In [1]: import numpy as np

In [2]: np.set_printoptions(precision=2, suppress=True, linewidth=100, sign=" ")

In [3]: def rnd(a):
   ...:     return np.round(a, 2) + 0
   ...: 

In [4]: feats = np.loadtxt("mat.csv", delimiter=",")

In [5]: feats
Out[5]: 
array([[  9.34, -14.02, -19.34],
       [  1.15, -14.68,  -1.55],
       [ -5.74,  -3.15, -16.95],
       [ -2.66,  15.91,   2.28],
       [ -4.77,  -3.37,  16.34],
       [ -6.59, -36.93,   8.08],
       [ -6.22, -31.66,  -7.85],
       [  6.3 ,  30.54,  -0.49],
       [  4.2 ,  -5.46,  10.39],
       [  2.95,  10.43,   0.21],
       [ -4.21, -30.66,  10.41],
       [  4.09,   0.37,  20.1 ],
       [ -5.26,  13.79,  -7.96],
       [ -5.4 ,  15.79,  11.04],
       [ -1.11,  27.36,   0.03],
       [  5.44, -25.99,  -6.79],
       [ -4.7 ,  13.63,  18.66],
       [ -8.16,   6.33,   7.63],
       [ -8.21, -19.62,  22.01],
       [  9.02,  -0.94, -10.05],
       [  5.71,  11.44,   1.54],
       [  1.55, -24.63,  -5.01],
       [ 10.13,   1.39,   7.72],
       [ -3.13,  14.07,   9.73],
       [ -0.68,   7.67,   0.23],
       [  1.4 ,  18.52,  17.34]])

In [6]: cent = feats[[19, 4]].astype(float)

In [7]: for _ in range(4):
   ...:     z = np.linalg.norm(feats[:, None] - cent, axis=-1).argmin(axis=1)
   ...:     cent = np.array([feats[z == j].mean(axis=0) for j in range(2)])
   ...: 

In [8]: print(z)
[ 0  0  0  0  1  1  0  0  1  0  1  1  0  1  0  0  1  1  1  0  0  0  1  1  0  1]

In [9]: rnd(cent)
Out[9]: 
array([[ 1.41,  0.15, -5.12],
       [-2.11, -2.16, 13.29]])

In [10]: z = feats[:, 1] > np.median(feats[:, 1])

In [11]: u = feats[z].mean(axis=0) - feats[~z].mean(axis=0)

In [12]: ((feats - feats.mean(axis=0)) @ u > 0).astype(int)
Out[12]: 
array([ 0,  0,  0,  1,  0,  0,  0,  1,  0,  1,  0,  1,  1,  1,  1,  0,  1,  1,  0,  0,  1,  0,  1,
        1,  1,  1])

In [13]: np.argsort(-np.abs(u).round(6), kind="stable")
Out[13]: array([ 1,  2,  0])

In [14]: z.astype(int)
Out[14]: 
array([ 0,  0,  0,  1,  0,  0,  0,  1,  0,  1,  0,  0,  1,  1,  1,  0,  1,  1,  0,  0,  1,  0,  1,
        1,  1,  1])

In [15]: rnd(u)
Out[15]: array([-0.28, 30.59,  3.71])

In [16]: gram = np.cov(feats, rowvar=False)

In [17]: rnd(feats.std(axis=0))
Out[17]: array([  5.57,  18.46,  10.91])

In [18]: np.argwhere(np.triu(np.abs(np.corrcoef(feats.T)) > 0.8, 1))
Out[18]: array([], shape=(0, 2), dtype=int64)

In [19]: rnd(np.corrcoef(feats.T))
Out[19]: 
array([[ 1.  ,  0.13, -0.3 ],
       [ 0.13,  1.  ,  0.14],
       [-0.3 ,  0.14,  1.  ]])

In [20]: rnd(np.median(feats, axis=0))
Out[20]: array([-0.9 ,  0.88,  1.91])

In [21]: theta = np.deg2rad(90)

In [22]: E = np.eye(4)

In [23]: E[np.ix_([0, 1], [0, 1])] = [[np.cos(theta), -np.sin(theta)], [np.sin(theta), np.cos(theta)]]

In [24]: rnd(E)
Out[24]: 
array([[ 0., -1.,  0.,  0.],
       [ 1.,  0.,  0.,  0.],
       [ 0.,  0.,  1.,  0.],
       [ 0.,  0.,  0.,  1.]])

In [25]: B = feats / np.linalg.norm(feats, axis=1, keepdims=True)

In [26]: gram = B @ B.T

In [27]: rnd(np.linalg.norm(B, axis=1))
Out[27]: 
array([ 1.,  1.,  1.,  1.,  1.,  1.,  1.,  1.,  1.,  1.,  1.,  1.,  1.,  1.,  1.,  1.,  1.,  1.,
        1.,  1.,  1.,  1.,  1.,  1.,  1.,  1.])

In [28]: hat = feats @ np.linalg.solve(feats.T @ feats, feats.T)

In [29]: rnd(hat @ feats[:, 0])
Out[29]: 
array([ 9.34,  1.15, -5.74, -2.66, -4.77, -6.59, -6.22,  6.3 ,  4.2 ,  2.95, -4.21,  4.09, -5.26,
       -5.4 , -1.11,  5.44, -4.7 , -8.16, -8.21,  9.02,  5.71,  1.55, 10.13, -3.13, -0.68,  1.4 ])

In [30]: np.linalg.norm(feats, axis=1).argmax()
Out[30]: np.int64(5)

In [31]: rnd(np.linalg.norm(feats[9], 1)), rnd(np.linalg.norm(feats[9], np.inf))
Out[31]: (np.float64(13.59), np.float64(10.43))

In [32]: rnd(np.linalg.norm(feats, "nuc"))
Out[32]: np.float64(179.48)

In [33]: rnd(np.linalg.norm(feats, 1)), rnd(np.linalg.norm(feats, np.inf))
Out[33]: (np.float64(398.35), np.float64(51.6))

In [34]: rnd(np.linalg.norm(feats, axis=0))
Out[34]: array([ 28.44,  94.23,  58.22])

In [35]: rnd(feats[9] @ feats[4])
Out[35]: np.float64(-45.79)

In [36]: rnd(np.linalg.norm(feats) ** 2 / np.linalg.norm(feats, 2) ** 2)
Out[36]: np.float64(1.46)

In [37]: Xs = (feats - feats.mean(axis=0)) / feats.std(axis=0)

In [38]: rnd(Xs.std(axis=0))
Out[38]: array([ 1.,  1.,  1.])

In [39]: beta = np.linalg.lstsq(np.delete(Xs, 0, axis=1), Xs[:, 0])[0]

In [40]: np.abs(beta).argmax()
Out[40]: np.int64(1)

In [41]: print(rnd(beta))
[ 0.17 -0.33]

In [42]: W = np.array([[1, 4], [5, 1], [2, 9]])

In [43]: beta = np.array([3, 0])

In [44]: hid = np.maximum(feats @ W + beta, 0)

In [45]: print(np.linalg.matrix_rank(hid))
2

In [46]: (hid > 0).astype(int)
Out[46]: 
array([[ 0,  0],
       [ 0,  0],
       [ 0,  0],
       [ 1,  1],
       [ 1,  1],
       [ 0,  1],
       [ 0,  0],
       [ 1,  1],
       [ 1,  1],
       [ 1,  1],
       [ 0,  1],
       [ 1,  1],
       [ 1,  0],
       [ 1,  1],
       [ 1,  1],
       [ 0,  0],
       [ 1,  1],
       [ 1,  1],
       [ 0,  1],
       [ 0,  0],
       [ 1,  1],
       [ 0,  0],
       [ 1,  1],
       [ 1,  1],
       [ 1,  1],
       [ 1,  1]])

In [47]: cent = np.array([[5, 4, 2], [1, 0, 4]])

In [48]: (hid @ cent).round(6).argmax(axis=1)
Out[48]: 
array([ 0,  0,  0,  0,  2,  2,  0,  0,  2,  0,  2,  2,  0,  0,  0,  0,  2,  2,  2,  0,  0,  0,  2,
        0,  0,  2])

In [49]: print(W @ cent)
[[  9   4  18]
 [ 26  20  14]
 [ 19   8  40]]

In [50]: J = np.loadtxt("out14.csv", delimiter=",")

In [51]: print(J)
[[ 6.  3.  3.]
 [ 3. -2.  1.]
 [ 3.  1. -2.]]

In [52]: vec = np.array([1, 1, 1])

In [53]: y = J @ vec

In [54]: y
Out[54]: array([ 12.,   2.,   2.])

In [55]: rnd(np.linalg.solve(J, -2 * y))
Out[55]: array([-2., -2., -2.])

In [56]: print(rnd(np.linalg.solve(J.T, J[0])))
[ 1.  0.  0.]

In [57]: rnd(np.linalg.solve(J, y + J[:, 0]))
Out[57]: array([ 2.,  1.,  1.])

In [58]: rnd(np.linalg.solve(J, J[:, 2]))
Out[58]: array([ 0.,  0.,  1.])

In [59]: evals, evecs = np.linalg.eigh(J)

In [60]: rnd(evecs @ np.diag(evals) @ evecs.T)
Out[60]: 
array([[ 6.,  3.,  3.],
       [ 3., -2.,  1.],
       [ 3.,  1., -2.]])

In [61]: np.abs(evecs[:, -1]).round(6).argmax()
Out[61]: np.int64(0)

In [62]: np.unique(evals.round(6) + 0, return_counts=True)[1]
Out[62]: array([ 2,  1])

In [63]: rnd(np.linalg.svd(J, compute_uv=False))
Out[63]: array([ 8.,  3.,  3.])

In [64]: rnd(np.abs(evecs[:, -1]))
Out[64]: array([ 0.9,  0.3,  0.3])

In [65]: print(rnd(evecs.T @ J @ evecs))
[[-3.  0.  0.]
 [ 0. -3.  0.]
 [ 0.  0.  8.]]

In [66]: rnd(np.linalg.eigvalsh(J @ J))
Out[66]: array([  9.,   9.,  64.])

In [67]: A = np.array([[1, -1], [2, -2], [-3, 3]])

In [68]: print(rnd(A @ np.linalg.pinv(A) @ A))
[[ 1. -1.]
 [ 2. -2.]
 [-3.  3.]]

In [69]: print(np.unique(A.round(6), axis=0).shape)
(3, 2)

In [70]: np.abs(np.diag(np.linalg.qr(A)[1])) > 1e-9
Out[70]: array([ True, False])

In [71]: np.allclose(A[:-1].T @ np.linalg.lstsq(A[:-1].T, A[-1])[0], A[-1])
Out[71]: True

In [72]: U, sigma, VT = np.linalg.svd(A)

In [73]: evecs = VT[:(sigma > 1e-8).sum()]

In [74]: rng = np.random.default_rng(89676)

In [75]: vec = A[1] + -1 * A[2] + rng.integers(2) * np.eye(2)[1]

In [76]: vec
Out[76]: array([ 5., -4.])

In [77]: np.allclose(evecs.T @ evecs @ vec, vec)
Out[77]: False

In [78]: rnd(np.diag(evecs.T @ evecs))
Out[78]: array([ 0.5,  0.5])

In [79]: np.linalg.matrix_rank(np.vstack([A, vec]))
Out[79]: np.int64(2)

In [80]: u = np.array([0, 2, -1])

In [81]: np.convolve(A[1], u)
Out[81]: array([ 0,  4, -6,  2])

In [82]: np.polyval(u, A[1])
Out[82]: array([ 3, -5])

In [83]: rank = np.linalg.matrix_rank(A)

In [84]: rank
Out[84]: np.int64(1)

In [85]: N = np.linalg.svd(A)[2][rank:].T

In [86]: np.allclose(A @ N, 0)
Out[86]: True

In [87]: np.linalg.matrix_rank(A.T @ A), np.linalg.matrix_rank(A @ A.T)
Out[87]: (np.int64(1), np.int64(1))

In [88]: [int(np.linalg.matrix_rank(np.delete(A, i, axis=0))) for i in range(3)]
Out[88]: [1, 1, 1]

In [89]: [int(np.linalg.matrix_rank(A[:i])) for i in range(1, len(A) + 1)]
Out[89]: [1, 1, 1]

In [90]: rnd(A @ N)
Out[90]: 
array([[ 0.],
       [ 0.],
       [ 0.]])

In [91]: [int(np.linalg.matrix_rank(A[:, :j + 1])) for j in range(2)]
Out[91]: [1, 1]

In [92]: J @ J
Out[92]: 
array([[ 54.,  15.,  15.],
       [ 15.,  14.,   5.],
       [ 15.,   5.,  14.]])

In [93]: print(rnd(np.sort(np.abs(np.linalg.eigvals(J)))))
[ 3.  3.  8.]

In [94]: rnd(np.linalg.matrix_power(J, 4))
Out[94]: 
array([[ 3366.,  1095.,  1095.],
       [ 1095.,   446.,   365.],
       [ 1095.,   365.,   446.]])

In [95]: M = np.loadtxt("a.csv", delimiter=",")

In [96]: M
Out[96]: 
array([[ 0.,  2., -1.],
       [ 0.,  0.,  2.],
       [ 0.,  0.,  0.]])

In [97]: z = rng.permutation(3)

In [98]: z
Out[98]: array([ 2,  0,  1])

In [99]: B = M[z][:, z]

In [100]: print(B)
[[ 0.  0.  0.]
 [-1.  0.  2.]
 [ 2.  0.  0.]]

In [101]: rnd(np.linalg.det(B)), rnd(np.linalg.det(M[z]))
Out[101]: (np.float64(0.0), np.float64(0.0))

In [102]: print(np.trace(B))
0.0

In [103]: np.diag(B)
Out[103]: array([ 0.,  0.,  0.])

In [104]: X = np.loadtxt("m.csv", delimiter=",")

In [105]: X
Out[105]: 
array([[ 3.,  2.,  0.],
       [ 2.,  3.,  0.],
       [ 0.,  0.,  3.]])

In [106]: u = np.array([0, 2, 2])

In [107]: np.cross(X[1, :3], X[0, :3])
Out[107]: array([ 0.,  0., -5.])

In [108]: np.correlate(X[1], X[0], "full")
Out[108]: array([  0.,   4.,  12.,   9.,   0.])

In [109]: evals, evecs = np.linalg.eigh(X)

In [110]: rnd(np.linalg.svd(X, compute_uv=False))
Out[110]: array([ 5.,  3.,  1.])

In [111]: rnd(np.linalg.eigvalsh(X + -3 * np.eye(3)))
Out[111]: array([-2.,  0.,  2.])

In [112]: evals.sum(), np.trace(X)
Out[112]: (np.float64(9.0), np.float64(9.0))

In [113]: rnd(evals)
Out[113]: array([ 1.,  3.,  5.])

In [114]: evals, evecs = np.linalg.eig(X)

In [115]: rnd(evals)
Out[115]: array([ 5.,  1.,  3.])

In [116]: rnd(np.prod(evals))
Out[116]: np.float64(15.0)

In [117]: vec = np.ones(3)

In [118]: for _ in range(4):
     ...:     vec = X @ vec
     ...:     vec /= np.linalg.norm(vec)
     ...:     print(round(vec @ X @ vec, 2))
     ...: 
4.69
4.88
4.95
4.98

In [119]: rnd(vec)
Out[119]: array([ 0.7 ,  0.7 ,  0.09])

In [120]: W0 = np.array([[-7.1, 8.34, -0.62],
     ...:     [-8.67, 9.9, -0.58],
     ...:     [-10.14, 6.95, 0.22],
     ...:     [-8.45, 9.47, 0.32],
     ...:     [-8.27, 11.15, 1.18],
     ...:     [-10.85, 7.93, -2.35],
     ...:     [-10.18, 9.36, 0.82],
     ...:     [-8.83, 9.26, -1.75],
     ...:     [-10.01, 7.62, 0.35],
     ...:     [-10.77, 8.67, -0.78],
     ...:     [-10.24, 9.07, -0.79],
     ...:     [-9.36, 6.47, -1.87],
     ...:     [-8.76, 9.74, -2.34],
     ...:     [-9.67, 7.95, -0.55],
     ...:     [-8.67, 9.04, -1.89],
     ...:     [-7.64, 8.61, -1.55],
     ...:     [-10.91, 8.11, 1.94],
     ...:     [-9.27, 7.81, 0.0],
     ...:     [-9.3, 7.79, -1.09],
     ...:     [-8.55, 10.07, -0.04]])

In [121]: W0
Out[121]: 
array([[ -7.1 ,   8.34,  -0.62],
       [ -8.67,   9.9 ,  -0.58],
       [-10.14,   6.95,   0.22],
       [ -8.45,   9.47,   0.32],
       [ -8.27,  11.15,   1.18],
       [-10.85,   7.93,  -2.35],
       [-10.18,   9.36,   0.82],
       [ -8.83,   9.26,  -1.75],
       [-10.01,   7.62,   0.35],
       [-10.77,   8.67,  -0.78],
       [-10.24,   9.07,  -0.79],
       [ -9.36,   6.47,  -1.87],
       [ -8.76,   9.74,  -2.34],
       [ -9.67,   7.95,  -0.55],
       [ -8.67,   9.04,  -1.89],
       [ -7.64,   8.61,  -1.55],
       [-10.91,   8.11,   1.94],
       [ -9.27,   7.81,   0.  ],
       [ -9.3 ,   7.79,  -1.09],
       [ -8.55,  10.07,  -0.04]])

In [122]: B = W0 / np.linalg.norm(W0, axis=1, keepdims=True)

In [123]: gram = B @ B.T

In [124]: print((gram - 2 * np.eye(20)).round(6).argmax(axis=1))
[  1   0   8  19   3  11  17  14   2  13  13   5  14   9   7   7   8  13   9   3]
